% python3 -q
>>> import numpy as np
>>> import numpy.linalg as la
>>> np.set_printoptions(precision=2, suppress=True, linewidth=100)
>>> K = np.load("x.npy")
>>> K
array([[ 1.,  0.,  0.,  0.,  0.,  0.,  0.,  0.],
       [ 0.,  0.,  0.,  0.,  1.,  0.,  0.,  0.],
       [ 0.,  0.,  1.,  0.,  0.,  0.,  0.,  0.],
       [ 0.,  0.,  0.,  1.,  0.,  0.,  0.,  0.],
       [ 0., -1.,  0.,  0.,  0.,  0.,  0.,  0.],
       [ 0.,  0.,  0.,  0.,  0.,  1.,  0.,  0.],
       [ 0.,  0.,  0.,  0.,  0.,  0.,  1.,  0.],
       [ 0.,  0.,  0.,  0.,  0.,  0.,  0.,  1.]])
>>> # splits into 7 blocks
>>> u, v = K[6], K[0]
>>> u @ u
np.float64(1.0)
>>> u @ v
np.float64(0.0)
>>> pr = (u @ v) / (u @ u) * u
>>> la.matrix_rank(np.outer(u, v))
np.int64(1)
>>> round(float(la.norm(u + v) ** 2 + la.norm(u - v) ** 2), 2)
4.0
>>> (v - pr) @ u
np.float64(0.0)
>>> pr
array([0., 0., 0., 0., 0., 0., 0., 0.])
>>> v - pr
array([1., 0., 0., 0., 0., 0., 0., 0.])
>>> out = K / la.norm(K, axis=1, keepdims=True)
>>> cov = out @ out.T
>>> np.degrees(np.arccos(np.clip(cov[6, 0], -1, 1)))
np.float64(90.0)
>>> (np.abs(cov) > 0.9).astype(int)
array([[1, 0, 0, 0, 0, 0, 0, 0],
       [0, 1, 0, 0, 0, 0, 0, 0],
       [0, 0, 1, 0, 0, 0, 0, 0],
       [0, 0, 0, 1, 0, 0, 0, 0],
       [0, 0, 0, 0, 1, 0, 0, 0],
       [0, 0, 0, 0, 0, 1, 0, 0],
       [0, 0, 0, 0, 0, 0, 1, 0],
       [0, 0, 0, 0, 0, 0, 0, 1]])
>>> la.norm(out, axis=1)
array([1., 1., 1., 1., 1., 1., 1., 1.])
>>> u = np.array([-2, -3, -1, -2, -2, 0, 3, 3])
>>> out = K + np.outer(u, np.eye(8)[6])
>>> la.matrix_rank(out - K)
np.int64(1)
>>> out
array([[ 1.,  0.,  0.,  0.,  0.,  0., -2.,  0.],
       [ 0.,  0.,  0.,  0.,  1.,  0., -3.,  0.],
       [ 0.,  0.,  1.,  0.,  0.,  0., -1.,  0.],
       [ 0.,  0.,  0.,  1.,  0.,  0., -2.,  0.],
       [ 0., -1.,  0.,  0.,  0.,  0., -2.,  0.],
       [ 0.,  0.,  0.,  0.,  0.,  1.,  0.,  0.],
       [ 0.,  0.,  0.,  0.,  0.,  0.,  4.,  0.],
       [ 0.,  0.,  0.,  0.,  0.,  0.,  3.,  1.]])
>>> rng = np.random.default_rng(8745)
>>> z = rng.permutation(8)
>>> z
array([6, 5, 0, 4, 2, 7, 1, 3])
>>> out = K[z][:, z]
>>> out
array([[ 1.,  0.,  0.,  0.,  0.,  0.,  0.,  0.],
       [ 0.,  1.,  0.,  0.,  0.,  0.,  0.,  0.],
       [ 0.,  0.,  1.,  0.,  0.,  0.,  0.,  0.],
       [ 0.,  0.,  0.,  0.,  0.,  0., -1.,  0.],
       [ 0.,  0.,  0.,  0.,  1.,  0.,  0.,  0.],
       [ 0.,  0.,  0.,  0.,  0.,  1.,  0.,  0.],
       [ 0.,  0.,  0.,  1.,  0.,  0.,  0.,  0.],
       [ 0.,  0.,  0.,  0.,  0.,  0.,  0.,  1.]])
>>> np.diag(out)
array([1., 1., 1., 0., 1., 1., 0., 1.])
>>> np.sort(np.abs(la.eigvals(out)))
array([1., 1., 1., 1., 1., 1., 1., 1.])
>>> np.trace(out)
np.float64(6.0)
>>> feats = np.loadtxt("m.csv", delimiter=",")
>>> feats
array([[1., 3., 0., 2., 2., 2., 1., 1.],
       [0., 0., 1., 2., 0., 2., 1., 1.],
       [3., 1., 3., 1., 0., 3., 1., 0.],
       [3., 1., 2., 2., 2., 0., 0., 1.],
       [2., 3., 0., 3., 0., 2., 3., 3.],
       [3., 1., 2., 2., 3., 0., 2., 0.],
       [3., 0., 2., 3., 2., 1., 3., 0.],
       [2., 0., 0., 1., 1., 1., 0., 3.],
       [1., 1., 3., 1., 0., 1., 3., 3.]])
>>> hat = feats @ la.solve(feats.T @ feats, feats.T)
>>> la.matrix_rank(np.eye(9) - hat)
np.int64(1)
>>> np.allclose(hat @ hat, hat)
True
>>> np.diag(hat)
array([0.91, 0.87, 1.  , 0.96, 0.97, 0.57, 0.75, 1.  , 0.98])
>>> round(np.trace(hat), 2)
np.float64(8.0)
>>> np.round(hat @ feats[:, 0], 2) + 0
array([1., 0., 3., 3., 2., 3., 3., 2., 1.])
>>> out = np.c_[feats[:, :2] @ np.array([[0, 0], [1, 2]]), np.array([0, 1, 2, 1, 5, 4, 3, 0, 2])]
>>> out
array([[3., 6., 0.],
       [0., 0., 1.],
       [1., 2., 2.],
       [1., 2., 1.],
       [3., 6., 5.],
       [1., 2., 4.],
       [0., 0., 3.],
       [0., 0., 0.],
       [1., 2., 2.]])
>>> np.round(la.norm(out - feats @ la.lstsq(feats, out)[0], axis=0), 2) + 0
array([0.  , 0.  , 1.99])
>>> A = np.array([[-2, 4, -4, 4, 5, -2],
...     [0, -5, 5, 1, -5, 5],
...     [-1, -1, 4, 3, -4, 0],
...     [5, 1, 3, -5, 5, -2],
...     [5, -1, 3, 1, 1, -2],
...     [5, -3, 1, 0, 3, 2],
...     [-3, -1, 1, 4, -4, 4],
...     [4, -2, 5, 4, -3, -5],
...     [-5, 2, -5, 5, -1, -3],
...     [-5, -3, 5, 3, -3, 1],
...     [4, 4, 3, 2, -1, 5]])
>>> A
array([[-2,  4, -4,  4,  5, -2],
       [ 0, -5,  5,  1, -5,  5],
       [-1, -1,  4,  3, -4,  0],
       [ 5,  1,  3, -5,  5, -2],
       [ 5, -1,  3,  1,  1, -2],
       [ 5, -3,  1,  0,  3,  2],
       [-3, -1,  1,  4, -4,  4],
       [ 4, -2,  5,  4, -3, -5],
       [-5,  2, -5,  5, -1, -3],
       [-5, -3,  5,  3, -3,  1],
       [ 4,  4,  3,  2, -1,  5]])
>>> hat = A @ la.solve(A.T @ A, A.T)
>>> hat @ A[:, 4]
array([ 5., -5., -4.,  5.,  1.,  3., -4., -3., -1., -3., -1.])
>>> np.diag(hat)
array([0.71, 0.42, 0.22, 0.56, 0.26, 0.73, 0.28, 0.73, 0.43, 0.76, 0.88])
>>> la.matrix_rank(np.eye(11) - hat)
np.int64(5)
>>> x = np.array([2, 1, 2, 3, -1, -1])
>>> target = A @ x
>>> la.lstsq(A, target)[0]
array([ 2.,  1.,  2.,  3., -1., -1.])
>>> la.solve(A.T @ A, A.T @ target)
array([ 2.,  1.,  2.,  3., -1., -1.])
>>> np.round(la.pinv(A) @ A, 2) + 0
array([[1., 0., 0., 0., 0., 0.],
       [0., 1., 0., 0., 0., 0.],
       [0., 0., 1., 0., 0., 0.],
       [0., 0., 0., 1., 0., 0.],
       [0., 0., 0., 0., 1., 0.],
       [0., 0., 0., 0., 0., 1.]])
>>> target
array([ 1,  8, 18, -1, 19,  4,  7, 36,  1,  8, 20])
>>> target = target + 0.1 * rng.normal(size=11)
>>> target
array([ 1.02,  8.04, 18.02, -0.83, 19.12,  3.95,  6.97, 35.93,  0.99,  7.94, 20.05])
>>> coef, *_ = la.lstsq(A, target)
>>> coef
array([ 2.  ,  1.01,  2.01,  2.99, -0.99, -1.  ])
>>> np.round(la.norm(target - A @ coef), 2)
np.float64(0.18)
>>> [round(float(la.norm(la.solve(A.T @ A + lam * np.eye(6), A.T @ target))), 2) for lam in (0, 1, 10, 100)]
[4.47, 4.43, 4.08, 2.41]
>>> x = np.array([1, 0, 1, 0, -2, -1])
>>> h = np.maximum(A @ x, 0)
>>> A.T @ h
array([  94, -110,  257,  162, -173,  -33])
>>> np.maximum(A @ x, 0) - np.maximum(-A @ x, 0)
array([-14,  10,  11,   0,   8,  -2,   2,  20,  -5,   5,   4])
>>> np.maximum(A @ (3 * x), 0)
array([ 0, 30, 33,  0, 24,  0,  6, 60,  0, 15, 12])
>>> out = np.c_[A[:, :1] @ np.array([[-4]]), np.array([2, 3, -2, -1, 0, 3, 2, 0, 1, 3, 0])]
>>> out
array([[  8,   2],
       [  0,   3],
       [  4,  -2],
       [-20,  -1],
       [-20,   0],
       [-20,   3],
       [ 12,   2],
       [-16,   0],
       [ 20,   1],
       [ 20,   3],
       [-16,   0]])
>>> la.matrix_rank(out)
np.int64(2)
>>> np.round(la.norm(out - A @ la.lstsq(A, out)[0], axis=0), 2) + 0
array([0.  , 2.55])
>>> la.matrix_rank(np.c_[A, out])
np.int64(7)
>>> ang = np.radians(60)
>>> Rm = np.eye(6)
>>> Rm[5, 5] = Rm[1, 1] = np.cos(ang)
>>> Rm[5, 1], Rm[1, 5] = -np.sin(ang), np.sin(ang)
>>> Rm
array([[ 1.  ,  0.  ,  0.  ,  0.  ,  0.  ,  0.  ],
       [ 0.  ,  0.5 ,  0.  ,  0.  ,  0.  ,  0.87],
       [ 0.  ,  0.  ,  1.  ,  0.  ,  0.  ,  0.  ],
       [ 0.  ,  0.  ,  0.  ,  1.  ,  0.  ,  0.  ],
       [ 0.  ,  0.  ,  0.  ,  0.  ,  1.  ,  0.  ],
       [ 0.  , -0.87,  0.  ,  0.  ,  0.  ,  0.5 ]])
>>> out = A @ Rm.T
>>> np.round(la.det(Rm), 2), np.trace(Rm)
(np.float64(1.0), np.float64(5.0))
>>> la.svd(A, compute_uv=False), la.svd(out, compute_uv=False)
(array([17.37, 16.08, 10.43,  8.53,  5.39,  4.89]), array([17.37, 16.08, 10.43,  8.53,  5.39,  4.89]))
>>> np.allclose(A @ A.T, out @ out.T)
True
>>> mat = np.load("arr.npy")
>>> mat
array([[10, 31,  0, 16, 22,  5,  0,  0],
       [15,  3, 23,  0,  0,  0,  0, 12],
       [25, 17, 32,  0,  0,  4,  0,  0],
       [12, 13, 14,  1,  0,  0,  0,  0],
       [ 6,  0,  6,  0, 12,  0,  0, 22],
       [ 8, 10,  0,  4, 20,  1,  0,  4],
       [31, 23, 11,  0,  0,  8,  0,  5],
       [ 4, 17,  0, 13, 12,  2,  0,  0],
       [31, 40,  0,  0, 14,  9,  0,  0],
       [ 9,  1,  0,  0, 16,  1,  0, 15],
       [27, 39,  0,  0, 16,  9,  0,  0],
       [ 7,  8,  0,  6, 20,  0,  0,  6],
       [ 0, 11,  0, 17, 12,  1,  7,  0],
       [22, 39,  5,  6, 10,  7,  0,  0],
       [23, 21,  5,  0,  4,  5,  0,  2]])
>>> hat = mat @ la.solve(mat.T @ mat, mat.T)
>>> np.round(la.eigvalsh(hat), 2) + 0
array([0., 0., 0., 0., 0., 0., 0., 1., 1., 1., 1., 1., 1., 1., 1.])
>>> np.round(hat @ mat[:, 3], 2) + 0
array([16.,  0.,  0.,  1.,  0.,  4.,  0., 13.,  0.,  0.,  0.,  6., 17.,  6.,  0.])
